% ipython --no-banner

In [1]: import numpy as np

In [2]: import numpy.linalg as la

In [3]: np.set_printoptions(suppress=True, linewidth=140)

In [4]: def tidy(a):
   ...:     return np.round(a, 3) + 0
   ...: 

In [5]: M = np.load("data.npy")

In [6]: M
Out[6]: 
array([[0, 0, 0],
       [2, 0, 3]])

In [7]: np.allclose(M[:-1].T @ la.lstsq(M[:-1].T, M[-1])[0], M[-1])
Out[7]: False

In [8]: np.unique(M.round(6), axis=0).shape
Out[8]: (2, 3)

In [9]: tidy(np.trace(la.pinv(M) @ M))
Out[9]: np.float64(1.0)

In [10]: W = np.array([[2, -1, 2, 2, -2, -2], [-2, 2, -1, 3, -1, -2], [-1, -3, 0, 2, 1, 2]])

In [11]: coef = np.array([2, 2, 7, 7, 8, 9])

In [12]: H = np.maximum(M @ W + coef, 0)

In [13]: (H > 0).mean(axis=0)
Out[13]: array([1. , 0.5, 1. , 1. , 1. , 1. ])

In [14]: (H > 0).astype(int)
Out[14]: 
array([[1, 1, 1, 1, 1, 1],
       [1, 0, 1, 1, 1, 1]])

In [15]: Z = np.array([[2, 2, 1], [2, 3, 1], [0, 0, 0], [0, 3, 2], [3, 0, 1], [3, 2, 2]])

In [16]: (H @ Z).round(6).argmax(axis=1)
Out[16]: array([0, 1])

In [17]: Uu, sigma, Vt = la.svd(M)

In [18]: tidy(sigma)
Out[18]: array([3.606, 0.   ])

In [19]: Y = Uu[:, :1] @ np.diag(sigma[:1]) @ Vt[:1]

In [20]: tidy(Y)
Out[20]: 
array([[0., 0., 0.],
       [2., 0., 3.]])

In [21]: tidy(np.abs(M - Y).max())
Out[21]: np.float64(0.0)

In [22]: tidy(la.norm(M - Y, 2)), sigma[1]
Out[22]: (np.float64(0.0), np.float64(0.0))

In [23]: la.matrix_rank(Y)
Out[23]: np.int64(1)

In [24]: blk = np.stack([Y, -3 * Y, Y[::-1]])

In [25]: tidy(la.norm(blk, axis=(1, 2)))
Out[25]: array([ 3.606, 10.817,  3.606])

In [26]: r = la.matrix_rank(M)

In [27]: r
Out[27]: np.int64(1)

In [28]: ns = la.svd(M)[2][r:].T

In [29]: np.allclose(M @ ns, 0)
Out[29]: True

In [30]: [int(la.matrix_rank(np.delete(M, i, axis=0))) for i in range(2)]
Out[30]: [1, 0]

In [31]: [int(la.matrix_rank(M[:i])) for i in range(1, len(M) + 1)]
Out[31]: [0, 1]

In [32]: la.matrix_rank(M.T @ M), la.matrix_rank(M @ M.T)
Out[32]: (np.int64(1), np.int64(1))

In [33]: tidy(ns @ ns.T)
Out[33]: 
array([[ 0.692,  0.   , -0.462],
       [ 0.   ,  1.   ,  0.   ],
       [-0.462,  0.   ,  0.308]])

In [34]: A = np.array([[-1, 2, -7, -22, 10],
    ...:     [-3, 8, 1, -16, -16],
    ...:     [-3, 2, -9, -12, 16],
    ...:     [10, -10, 12, 8, -12]])

In [35]: r = la.matrix_rank(A)

In [36]: r
Out[36]: np.int64(3)

In [37]: ns = la.svd(A)[2][r:].T

In [38]: np.allclose(A @ ns, 0)
Out[38]: True

In [39]: [int(la.matrix_rank(A[:i])) for i in range(1, len(A) + 1)]
Out[39]: [1, 2, 3, 3]

In [40]: tidy(A @ ns)
Out[40]: 
array([[0., 0.],
       [0., 0.],
       [0., 0.],
       [0., 0.]])

In [41]: la.matrix_rank(A.T @ A), la.matrix_rank(A @ A.T)
Out[41]: (np.int64(3), np.int64(3))

In [42]: [int(la.matrix_rank(np.delete(A, i, axis=0))) for i in range(4)]
Out[42]: [3, 3, 3, 3]

In [43]: [int(la.matrix_rank(A[:, :j + 1])) for j in range(5)]
Out[43]: [1, 2, 3, 3, 3]

In [44]: Y = A[0, 0] * A[1:] - np.outer(A[1:, 0], A[0])

In [45]: Y
Out[45]: 
array([[  0,  -2, -22, -50,  46],
       [  0,   4, -12, -54,  14],
       [  0, -10,  58, 212, -88]])

In [46]: np.flatnonzero(~Y.round(6).any(axis=1))
Out[46]: array([], dtype=int64)

In [47]: A[:, 0] / A[0, 0]
Out[47]: array([  1.,   3.,   3., -10.])

In [48]: Uu, sigma, Vt = la.svd(A)

In [49]: V = Vt[:(sigma > 1e-8).sum()]

In [50]: rng = np.random.default_rng(339919)

In [51]: x0 = A[2] + 3 * A[1] + rng.integers(2) * np.eye(5)[3]

In [52]: x0
Out[52]: array([-12.,  26.,  -6., -60., -32.])

In [53]: tidy(la.norm(x0 - V.T @ V @ x0))
Out[53]: np.float64(0.0)

In [54]: f = np.array([0, -3, -3])

In [55]: np.convolve(A[2], f)
Out[55]: array([  0,   9,   3,  21,  63, -12, -48])

In [56]: def softmax(z):
    ...:     e = np.exp(z - z.max(axis=-1, keepdims=True))
    ...:     return e / e.sum(axis=-1, keepdims=True)
    ...: 

In [57]: tidy(softmax(A[3]))
Out[57]: array([0.117, 0.   , 0.867, 0.016, 0.   ])

In [58]: tidy(softmax(A[3] + -1))
Out[58]: array([0.117, 0.   , 0.867, 0.016, 0.   ])

In [59]: tidy(softmax(A).sum(axis=1))
Out[59]: array([1., 1., 1., 1.])

In [60]: scores = A @ A.T / np.sqrt(5)

In [61]: tidy(softmax(scores + np.triu(np.full(scores.shape, -np.inf), 1)))
Out[61]: 
array([[1. , 0. , 0. , 0. ],
       [0. , 1. , 0. , 0. ],
       [0.5, 0. , 0.5, 0. ],
       [0. , 0. , 0. , 1. ]])

In [62]: softmax(scores).round(6).argmax(axis=1)
Out[62]: array([0, 1, 0, 3])

In [63]: tidy(softmax(scores))
Out[63]: 
array([[1. , 0. , 0. , 0. ],
       [0. , 1. , 0. , 0. ],
       [0.5, 0. , 0.5, 0. ],
       [0. , 0. , 0. , 1. ]])

In [64]: softmax(scores)[3] @ A
Out[64]: array([ 10., -10.,  12.,   8., -12.])

In [65]: K = np.load("block13.npy")

In [66]: K
Out[66]: 
array([[ 0.616, -0.641,  1.174, -0.415,  0.332,  0.137],
       [ 0.212, -2.109,  0.971,  0.124,  0.286,  0.342],
       [ 0.098,  1.489, -1.387, -0.101, -2.675, -1.084],
       [-1.905,  2.015, -1.295,  0.794, -0.555,  0.521],
       [ 0.307, -0.764,  0.742, -0.398,  0.845, -0.092]])

In [67]: x0 = np.array([4, 8, 7, 9, 3, 2])

In [68]: np.sign((K @ x0).round(6))
Out[68]: array([ 1., -1., -1.,  1., -1.])

In [69]: tidy(K @ np.ones(6))
Out[69]: array([ 1.203, -0.174, -3.66 , -0.425,  0.64 ])

In [70]: tidy(K @ x0)
Out[70]: array([ 3.089, -6.569, -8.507,  5.958, -0.921])

In [71]: tidy((K * x0).sum(axis=1))
Out[71]: array([ 3.089, -6.569, -8.507,  5.958, -0.921])

In [72]: K @ np.eye(6)[4]
Out[72]: array([ 0.332,  0.286, -2.675, -0.555,  0.845])

In [73]: f, r1 = K[1], K[2]

In [74]: tidy(f @ f)
Out[74]: np.float64(5.65)

In [75]: tidy(f @ r1)
Out[75]: np.float64(-5.615)

In [76]: pr = (f @ r1) / (f @ f) * f

In [77]: la.matrix_rank(np.outer(f, r1))
Out[77]: np.int64(1)

In [78]: tidy((r1 - pr) @ f)
Out[78]: np.float64(0.0)

In [79]: G = K.T @ K

In [80]: la.matrix_rank(G)
Out[80]: np.int64(5)

In [81]: tidy(np.trace(G)), tidy((K ** 2).sum())
Out[81]: (np.float64(33.297), np.float64(33.297))

In [82]: tidy(np.diag(G))
Out[82]: array([ 4.157, 11.72 ,  6.472,  0.987,  8.37 ,  1.591])
